% ipython --no-banner

In [1]: import numpy as np

In [2]: import numpy.linalg as la

In [3]: np.set_printoptions(precision=1, suppress=True, linewidth=100)

In [4]: def rd(a):
   ...:     return np.round(a, 1) + 0
   ...: 

In [5]: q, _ = la.qr(np.array([[-0.4, 2.6, -1.1, -0.4, 1.6, -1.5, -1.2, -0.8, -1.3, 0.9],
   ...:     [0.5, -0.5, -0.4, 0.4, -0.4, 0.8, -0.9, -0.2, -1.4, -0.7],
   ...:     [-1.4, 1.3, 0.3, -0.7, 0.0, 0.3, 0.0, -1.1, -0.1, 2.8],
   ...:     [-1.6, 0.0, -2.0, 0.3, 2.2, -0.1, -0.4, 1.3, 2.6, 0.1],
   ...:     [1.6, 1.0, -0.3, -0.6, 0.7, 0.1, -0.1, 0.6, -1.1, 0.4],
   ...:     [-0.1, 0.2, 0.2, -0.8, 0.6, 0.3, -1.7, -0.8, 0.0, -0.5],
   ...:     [-0.4, 1.8, 0.7, -0.6, -2.3, 1.5, -0.4, 1.5, -0.9, -1.3],
   ...:     [0.1, -0.2, 0.1, -0.8, 0.5, 1.5, 0.0, -0.9, -0.9, 0.5],
   ...:     [-0.9, -0.5, -0.9, -1.1, 0.7, -0.3, 0.8, -1.8, -0.7, -0.4],
   ...:     [0.2, 0.3, -1.0, -0.1, -0.5, -0.6, -0.4, 0.5, -1.0, -1.4]]))

In [6]: X = q[:, :10]

In [7]: rd(X)
Out[7]: 
array([[-0.1,  0.7,  0.3, -0.1, -0.3,  0.2,  0.1,  0.3,  0.4, -0.1],
       [ 0.2, -0.1,  0.2, -0.1,  0.3, -0.4,  0.4,  0.6, -0.2, -0.3],
       [-0.5,  0.3, -0.3,  0.1, -0.1,  0. , -0.1,  0.3, -0.7,  0.2],
       [-0.5, -0.1,  0.6, -0.2, -0.1, -0.4,  0. , -0.4, -0.1,  0. ],
       [ 0.5,  0.4,  0.3,  0.3, -0.1, -0.2, -0.3, -0.2, -0.4, -0.1],
       [ 0. ,  0. , -0.1,  0.4, -0.2,  0. ,  0.8, -0.3, -0.1, -0.1],
       [-0.1,  0.5, -0.3,  0. ,  0.6, -0.3,  0. , -0.3,  0.2, -0.2],
       [ 0. ,  0. ,  0. ,  0.5, -0.1, -0.5, -0.1,  0.3,  0.4,  0.5],
       [-0.3, -0.2,  0.2,  0.7,  0.2,  0.3, -0.2,  0.1,  0.1, -0.4],
       [ 0.1,  0.1,  0.4,  0.1,  0.6,  0.3,  0.2, -0.1, -0.1,  0.6]])

In [8]: u, g = X[2], X[6]

In [9]: rd(u @ u)
Out[9]: np.float64(1.0)

In [10]: p = (u @ g) / (u @ u) * u

In [11]: (g - p) @ u
Out[11]: np.float64(0.0)

In [12]: vec = np.array([1, 3, 3, 2, 2, 2, 0, 0, 0, 0])

In [13]: rhs = X @ vec

In [14]: rd(rhs)
Out[14]: array([ 2.6,  0. , -0.6, -0.6,  2.5,  0.1,  0.9, -0.6,  2.2,  3.3])

In [15]: la.solve(X, rhs[:-1])
ValueError: solve1: Input operand 1 has a mismatch in its core dimension 0, with gufunc signature (m,m),(m)->(m) (size 9 is different from 10)


In [16]: rd(la.solve(X, X[:, 4]))
Out[16]: array([0., 0., 0., 0., 1., 0., 0., 0., 0., 0.])

In [17]: rd(la.solve(X.T, X[8]))
Out[17]: array([0., 0., 0., 0., 0., 0., 0., 0., 1., 0.])

In [18]: rd(la.solve(X, -3 * rhs))
Out[18]: array([-3., -9., -9., -6., -6., -6.,  0.,  0.,  0.,  0.])
